% python3 -q
>>> import numpy as np
>>> np.set_printoptions(precision=2, suppress=True, linewidth=100, sign=" ")
>>> tidy = lambda a: np.round(a, 2) + 0
>>> data = np.loadtxt("case4.csv", delimiter=",")
>>> data
array([[ 1.14,  0.3 , -0.06, -0.7 ,  0.11, -0.84],
       [-0.14,  1.16, -1.04, -0.77,  0.37, -1.15],
       [ 0.37,  0.75,  0.29,  0.09,  0.77,  0.92],
       [ 1.12, -0.32, -0.75, -1.95, -1.24,  0.22]])
>>> blk = np.stack([data, -1 * data, data[::-1]])
>>> tidy(np.linalg.norm(blk, axis=(1, 2)))
array([ 4.08,  4.08,  4.08])
>>> blk.shape
(3, 4, 6)
>>> np.linalg.matrix_rank(blk)
array([ 4,  4,  4])
>>> print((blk @ data.T).shape)
(3, 4, 4)
>>> blk.sum(axis=0)
array([[ 1.12, -0.32, -0.75, -1.95, -1.24,  0.22],
       [ 0.37,  0.75,  0.29,  0.09,  0.77,  0.92],
       [-0.14,  1.16, -1.04, -0.77,  0.37, -1.15],
       [ 1.14,  0.3 , -0.06, -0.7 ,  0.11, -0.84]])
>>> print(np.linalg.matrix_rank(blk.reshape(3, -1)))
2
>>> w1 = np.array([[2, 0, 3, 0, 0, 0],
...     [2, 0, 0, 2, 1, 0],
...     [2, 2, 0, 2, 0, 2],
...     [3, 2, 0, 0, 2, 3],
...     [2, 3, 3, 1, 3, 0],
...     [3, 1, 3, 1, 2, 1]])
>>> b = np.array([1, 0, -1, 2, -1, 2])
>>> act = np.maximum(data @ w1 + b, 0)
>>> (act > 0).astype(int)
array([[ 0,  0,  1,  1,  0,  0],
       [ 0,  0,  0,  1,  0,  0],
       [ 1,  1,  1,  1,  1,  1],
       [ 0,  0,  0,  0,  0,  0]])
>>> tidy(act)
array([[ 0.  ,  0.  ,  0.23,  1.75,  0.  ,  0.  ],
       [ 0.  ,  0.  ,  0.  ,  1.46,  0.  ,  0.  ],
       [ 8.39,  3.99,  5.18,  5.77,  4.08,  3.77],
       [ 0.  ,  0.  ,  0.  ,  0.  ,  0.  ,  0.  ]])
>>> Z = np.array([[3, 3, 0], [3, 2, 3], [3, 2, 3], [2, 2, 3], [2, 0, 0], [2, 3, 3]])
>>> print((act @ Z).round(6).argmax(axis=1))
[ 2  2  0  0]
>>> print(tidy(act @ Z))
[[  4.19   3.96   5.94]
 [  2.92   2.92   4.38]
 [ 79.92  66.36  56.13]
 [  0.     0.     0.  ]]
>>> print(data.ravel(order="F"))
[ 1.14 -0.14  0.37  1.12  0.3   1.16  0.75 -0.32 -0.06 -1.04  0.29 -0.75 -0.7  -0.77  0.09 -1.95
  0.11  0.37  0.77 -1.24 -0.84 -1.15  0.92  0.22]
>>> data.reshape(-1, 2)
array([[ 1.14,  0.3 ],
       [-0.06, -0.7 ],
       [ 0.11, -0.84],
       [-0.14,  1.16],
       [-1.04, -0.77],
       [ 0.37, -1.15],
       [ 0.37,  0.75],
       [ 0.29,  0.09],
       [ 0.77,  0.92],
       [ 1.12, -0.32],
       [-0.75, -1.95],
       [-1.24,  0.22]])
>>> data.reshape(2, -1)
array([[ 1.14,  0.3 , -0.06, -0.7 ,  0.11, -0.84, -0.14,  1.16, -1.04, -0.77,  0.37, -1.15],
       [ 0.37,  0.75,  0.29,  0.09,  0.77,  0.92,  1.12, -0.32, -0.75, -1.95, -1.24,  0.22]])
>>> blk = data.reshape(4, 2, -1)
>>> print(blk.transpose(1, 0, 2))
[[[ 1.14  0.3  -0.06]
  [-0.14  1.16 -1.04]
  [ 0.37  0.75  0.29]
  [ 1.12 -0.32 -0.75]]

 [[-0.7   0.11 -0.84]
  [-0.77  0.37 -1.15]
  [ 0.09  0.77  0.92]
  [-1.95 -1.24  0.22]]]
>>> np.einsum("ihd,jhd->hij", blk, blk).shape
(2, 4, 4)
